>>> import numpy as np
>>> np.set_printoptions(suppress=True, linewidth=140)
>>> tidy = lambda a: np.round(a, 3) + 0
>>> arr = np.load("out3.npy")
>>> arr
array([[ 2,  0, 12],
       [ 2,  0, 12],
       [ 0, 14,  5],
       [ 1,  0, 11],
       [ 0, 14,  5],
       [ 0, 11,  6],
       [ 1,  0, 11],
       [ 0,  0, 10],
       [ 0,  8,  7],
       [ 1,  0, 11],
       [ 1,  0, 11],
       [ 0,  8,  7],
       [ 2,  0, 12],
       [ 1,  0, 11],
       [ 0,  0, 10],
       [ 2,  0, 12],
       [ 1,  0, 11]])
>>> # row 1 repeats row 0
>>> G = np.cov(arr, rowvar=False)
>>> np.argsort(-arr.std(axis=0).round(6), kind="stable")
array([1, 2, 0])
>>> tidy(np.polyfit(arr[:, 1], arr[:, 0], 1))
array([-0.098,  1.14 ])
>>> tidy(np.corrcoef(arr.T))
array([[ 1.   , -0.65 ,  0.817],
       [-0.65 ,  1.   , -0.969],
       [ 0.817, -0.969,  1.   ]])
>>> tidy(G)
array([[  0.654,  -2.831,   1.684],
       [ -2.831,  28.941, -13.287],
       [  1.684, -13.287,   6.493]])
>>> Xc = arr - arr.mean(axis=0)
>>> evecs = np.linalg.svd(Xc)[2][:2]
>>> B = Xc - Xc @ evecs.T @ evecs
>>> tidy(np.cov(Xc @ evecs.T, rowvar=False))
array([[35.419,  0.   ],
       [ 0.   ,  0.668]])
>>> Xc = (arr - arr.mean(axis=0)) / arr.std(axis=0)
>>> tidy(Xc.std(axis=0))
array([1., 1., 1.])
>>> coef = np.linalg.lstsq(np.delete(Xc, 2, axis=1), Xc[:, 2])[0]
>>> tidy(coef)
array([ 0.323, -0.759])
>>> mat = np.array([[2, 0, 2], [2, 41, 2], [1, 1, 0]])
>>> mat
array([[ 2,  0,  2],
       [ 2, 41,  2],
       [ 1,  1,  0]])
>>> f, r1 = mat[0], mat[1]
>>> print(f @ f)
8
>>> pr = (f @ r1) / (f @ f) * f
>>> r1 - pr
array([ 0., 41.,  0.])
>>> np.linalg.matrix_rank(np.outer(f, r1))
np.int64(1)
>>> t3 = np.stack([mat, -1 * mat, mat[::-1]])
>>> print((t3 @ mat.T).shape)
(3, 3, 3)
>>> np.linalg.matrix_rank(t3)
array([3, 3, 3])
>>> np.einsum("bij,cij->bc", t3, t3)
array([[ 1699, -1699,  1693],
       [-1699,  1699, -1693],
       [ 1693, -1693,  1699]])
>>> print(np.linalg.matrix_rank(t3.reshape(3, -1)))
2
>>> W0 = np.load("test2.npy")
>>> print(W0)
[[ 8  9  4 12]
 [ 9 16  5 10]
 [ 4  5  8  0]
 [12 10  0  2]]
>>> B = np.linalg.inv(W0)
>>> tidy(np.linalg.inv(B))
array([[ 8.,  9.,  4., 12.],
       [ 9., 16.,  5., 10.],
       [ 4.,  5.,  8.,  0.],
       [12., 10.,  0.,  2.]])
>>> print(tidy(np.linalg.det(W0) * np.linalg.det(B)))
1.0
>>> print((np.abs(B) > 1e-9).astype(int))
[[1 1 1 1]
 [1 1 1 1]
 [1 1 1 1]
 [1 1 1 1]]
>>> print(tidy(np.linalg.det(W0) * B))
[[ -594.   856.  -238.  -716.]
 [  856. -1056.   232.   144.]
 [ -238.   232.  -850.   268.]
 [ -716.   144.   268.   280.]]
>>> tidy(np.linalg.det(W0[::-1]))
np.float64(-6592.0)
>>> tidy(np.poly(W0))
array([    1.,   -34.,    18.,  2220., -6592.])
>>> tidy(np.linalg.eigvals(W0).sum().real)
np.float64(34.0)
>>> np.einsum("ii->", W0)
np.int64(34)
>>> tidy(np.linalg.det(2 * W0)), tidy(np.linalg.det(W0))
(np.float64(-105472.0), np.float64(-6592.0))
>>> np.einsum("ij,ji->", W0, W0)
np.int64(1120)
>>> tidy(np.linalg.det(W0.T))
np.float64(-6592.0)
>>> M = np.load("sample17.npy")
>>> M
array([[ 1,  0,  0,  0],
       [ 0, -1,  0,  0],
       [ 0,  0, -2, -1],
       [ 0,  0, -1, -1]])
>>> rng = np.random.default_rng(90284)
>>> idx = rng.permutation(4)
>>> print(idx)
[0 3 1 2]
>>> B = M[idx][:, idx]
>>> tidy(np.linalg.det(B)), tidy(np.linalg.det(M[idx]))
(np.float64(-1.0), np.float64(-1.0))
>>> np.diag(B)
array([ 1, -1, -1, -2])
>>> B
array([[ 1,  0,  0,  0],
       [ 0, -1,  0, -1],
       [ 0,  0, -1,  0],
       [ 0, -1,  0, -2]])
>>> X = np.loadtxt("m.csv", delimiter=",")
>>> print(X)
[[ 2.862  0.334 -0.382]
 [ 0.334  2.192  0.923]
 [-0.382  0.923  1.946]]
>>> # symmetric
>>> P = np.triu(np.array([[2, 0, -1], [-2, 1, -1], [-1, 0, 1]]), 1) + np.eye(3)
>>> B = P @ X @ np.linalg.inv(P)
>>> tidy(np.poly(B))
array([ 1.   , -7.   , 14.999, -8.998])
>>> np.trace(B), np.trace(X)
(np.float64(7.0), np.float64(7.0))
>>> evals, evecs = np.linalg.eigh(X)
>>> print(tidy(np.linalg.eigvalsh(X @ X)))
[0.999 8.999 9.003]
>>> tidy(evals)
array([1.   , 3.   , 3.001])
>>> tidy(evecs.T @ X @ evecs)
array([[1.   , 0.   , 0.   ],
       [0.   , 3.   , 0.   ],
       [0.   , 0.   , 3.001]])
>>> tidy(np.linalg.svd(X, compute_uv=False))
array([3.001, 3.   , 1.   ])
>>> tidy(evecs.T @ evecs)
array([[1., 0., 0.],
       [0., 1., 0.],
       [0., 0., 1.]])
>>> F = np.array([[-2, 2, 1], [4, -4, -2], [-2, 2, 1], [4, -4, -2]])
>>> tidy(np.trace(np.linalg.pinv(F) @ F))
np.float64(1.0)
>>> tidy(F @ np.linalg.pinv(F) @ F)
array([[-2.,  2.,  1.],
       [ 4., -4., -2.],
       [-2.,  2.,  1.],
       [ 4., -4., -2.]])
>>> E = np.load("block17.npy")
>>> E
array([[ 0.026, -0.042, -2.33 ],
       [ 0.001,  0.006, -3.23 ],
       [-0.102, -0.058, -1.394],
       [-0.03 ,  0.   ,  2.169],
       [-0.003,  0.045, -2.445],
       [-0.01 , -0.013, -0.629],
       [ 0.029,  0.039, -1.696],
       [-0.005,  0.049, -1.237],
       [ 0.056,  0.006,  0.673],
       [-0.003, -0.094,  0.87 ],
       [-0.048, -0.045, -2.087],
       [-0.001,  0.   ,  0.651],
       [ 0.057, -0.075, -1.164],
       [-0.004, -0.039, -0.233]])
>>> U, sigma, vt = np.linalg.svd(E)
>>> np.argmax(sigma[:-1] / (sigma[1:] + 1e-6)) + 1
np.int64(1)
>>> tidy(sigma)
array([6.379, 0.177, 0.14 ])
>>> B = U[:, :1] @ np.diag(sigma[:1]) @ vt[:1]
>>> np.linalg.matrix_rank(B)
np.int64(1)
>>> tidy(B)
array([[-0.003, -0.002, -2.33 ],
       [-0.004, -0.003, -3.23 ],
       [-0.002, -0.001, -1.394],
       [ 0.003,  0.002,  2.169],
       [-0.003, -0.003, -2.445],
       [-0.001, -0.001, -0.629],
       [-0.002, -0.002, -1.696],
       [-0.002, -0.001, -1.237],
       [ 0.001,  0.001,  0.673],
       [ 0.001,  0.001,  0.87 ],
       [-0.003, -0.002, -2.087],
       [ 0.001,  0.001,  0.651],
       [-0.002, -0.001, -1.164],
       [ 0.   ,  0.   , -0.233]])
>>> Xc = E - E.mean(axis=0)
>>> U, sigma, vt = np.linalg.svd(Xc, full_matrices=False)
>>> np.abs(vt[0]).argmax()
np.int64(2)
>>> print(tidy(Xc.mean(axis=0)))
[0. 0. 0.]
>>> (np.sign(U[:, 0]) == np.sign(U[0, 0])).astype(int)
array([1, 1, 1, 0, 1, 0, 1, 1, 0, 0, 1, 0, 1, 0])
>>> np.abs(U[:, 0]).argmax()
np.int64(3)
>>> print(np.linalg.matrix_rank(Xc))
3
>>> tidy(sigma)
array([5.501, 0.166, 0.138])
>>> tidy(vt[0] * np.sign(vt[0, np.abs(vt[0]).argmax()]))
array([ 0.001, -0.005,  1.   ])
>>> feats = np.load("mat.npy")
>>> feats
array([[-4,  5,  8],
       [-8,  4, -3],
       [-7,  9,  1],
       [12, -3, 14]])
>>> P = arr @ np.linalg.solve(arr.T @ arr, arr.T)
>>> print(np.allclose(P @ P, P))
True
>>> print(tidy(P @ arr[:, 0]))
[2. 2. 0. 1. 0. 0. 1. 0. 0. 1. 1. 0. 2. 1. 0. 2. 1.]
>>> tidy(np.diag(P))
array([0.204, 0.204, 0.317, 0.085, 0.317, 0.19 , 0.085, 0.298, 0.127, 0.085, 0.085, 0.127, 0.204, 0.085, 0.298, 0.204, 0.085])
